>>> import numpy as np
>>> import numpy.linalg as la
>>> np.set_printoptions(precision=1, suppress=True, linewidth=200)
>>> def rnd(a):
...     return np.round(a, 1) + 0
... 
>>> u = np.array([-2, -1, -2, -1, 0, -2, 2, 0, -1, 0, 2])
>>> g = np.array([-6, -2, 8, 7, -8, 5, 6, 5, -2, 6, -2])
>>> arr = u[:, None] + g[None, :]
>>> arr
array([[ -8,  -4,   6,   5, -10,   3,   4,   3,  -4,   4,  -4],
       [ -7,  -3,   7,   6,  -9,   4,   5,   4,  -3,   5,  -3],
       [ -8,  -4,   6,   5, -10,   3,   4,   3,  -4,   4,  -4],
       [ -7,  -3,   7,   6,  -9,   4,   5,   4,  -3,   5,  -3],
       [ -6,  -2,   8,   7,  -8,   5,   6,   5,  -2,   6,  -2],
       [ -8,  -4,   6,   5, -10,   3,   4,   3,  -4,   4,  -4],
       [ -4,   0,  10,   9,  -6,   7,   8,   7,   0,   8,   0],
       [ -6,  -2,   8,   7,  -8,   5,   6,   5,  -2,   6,  -2],
       [ -7,  -3,   7,   6,  -9,   4,   5,   4,  -3,   5,  -3],
       [ -6,  -2,   8,   7,  -8,   5,   6,   5,  -2,   6,  -2],
       [ -4,   0,  10,   9,  -6,   7,   8,   7,   0,   8,   0]])
>>> T = np.stack([arr, -1 * arr, arr[::-1]])
>>> T.shape
(3, 11, 11)
>>> rnd(la.norm(T, axis=(1, 2)))
array([62.4, 62.4, 62.4])
>>> np.einsum("bij,cij->bc", T, T)
array([[ 3900, -3900,  3647],
       [-3900,  3900, -3647],
       [ 3647, -3647,  3900]])
>>> T.sum(axis=0)
array([[ -4,   0,  10,   9,  -6,   7,   8,   7,   0,   8,   0],
       [ -6,  -2,   8,   7,  -8,   5,   6,   5,  -2,   6,  -2],
       [ -7,  -3,   7,   6,  -9,   4,   5,   4,  -3,   5,  -3],
       [ -6,  -2,   8,   7,  -8,   5,   6,   5,  -2,   6,  -2],
       [ -4,   0,  10,   9,  -6,   7,   8,   7,   0,   8,   0],
       [ -8,  -4,   6,   5, -10,   3,   4,   3,  -4,   4,  -4],
       [ -6,  -2,   8,   7,  -8,   5,   6,   5,  -2,   6,  -2],
       [ -7,  -3,   7,   6,  -9,   4,   5,   4,  -3,   5,  -3],
       [ -8,  -4,   6,   5, -10,   3,   4,   3,  -4,   4,  -4],
       [ -7,  -3,   7,   6,  -9,   4,   5,   4,  -3,   5,  -3],
       [ -8,  -4,   6,   5, -10,   3,   4,   3,  -4,   4,  -4]])
>>> rng = np.random.default_rng(89)
>>> Y = arr + rng.integers(-2, 3, (11, 2)) @ rng.integers(-2, 3, (2, 11))
>>> Y
array([[ -6,   0,   4,   9, -12,   1,   0,   7,   0,   0,  -6],
       [ -7,  -5,   7,   4,  -9,   5,   6,   3,  -4,   8,  -3],
       [ -9,  -8,   7,   1,  -9,   5,   7,   0,  -7,   9,  -3],
       [-11,  -7,  11,   2,  -5,   6,  11,  -2,  -9,   7,   1],
       [ -5,   0,   7,   9,  -9,   4,   4,   7,   0,   4,  -3],
       [ -7,  -6,   5,   3, -11,   4,   4,   3,  -4,   8,  -5],
       [ -5,  -4,  11,   5,  -5,   9,  11,   4,  -3,  13,   1],
       [ -7,  -6,   9,   3,  -7,   7,   9,   2,  -5,  11,  -1],
       [ -6,   1,   6,  10, -10,   2,   2,   7,   0,   0,  -4],
       [ -9,  -4,  11,   5,  -5,   6,  10,   1,  -6,   6,   1],
       [ -2,   4,   8,  13,  -8,   5,   4,  11,   4,   4,  -2]])
>>> np.abs(Y - arr).sum(axis=1)
array([34, 11, 28, 46, 17, 13, 28, 28, 28, 29, 34])
>>> la.matrix_rank(Y - arr, tol=1e-8)
np.int64(2)
>>> Y - arr
array([[ 2,  4, -2,  4, -2, -2, -4,  4,  4, -4, -2],
       [ 0, -2,  0, -2,  0,  1,  1, -1, -1,  3,  0],
       [-1, -4,  1, -4,  1,  2,  3, -3, -3,  5,  1],
       [-4, -4,  4, -4,  4,  2,  6, -6, -6,  2,  4],
       [ 1,  2, -1,  2, -1, -1, -2,  2,  2, -2, -1],
       [ 1, -2, -1, -2, -1,  1,  0,  0,  0,  4, -1],
       [-1, -4,  1, -4,  1,  2,  3, -3, -3,  5,  1],
       [-1, -4,  1, -4,  1,  2,  3, -3, -3,  5,  1],
       [ 1,  4, -1,  4, -1, -2, -3,  3,  3, -5, -1],
       [-3, -2,  3, -2,  3,  1,  4, -4, -4,  0,  3],
       [ 2,  4, -2,  4, -2, -2, -4,  4,  4, -4, -2]])
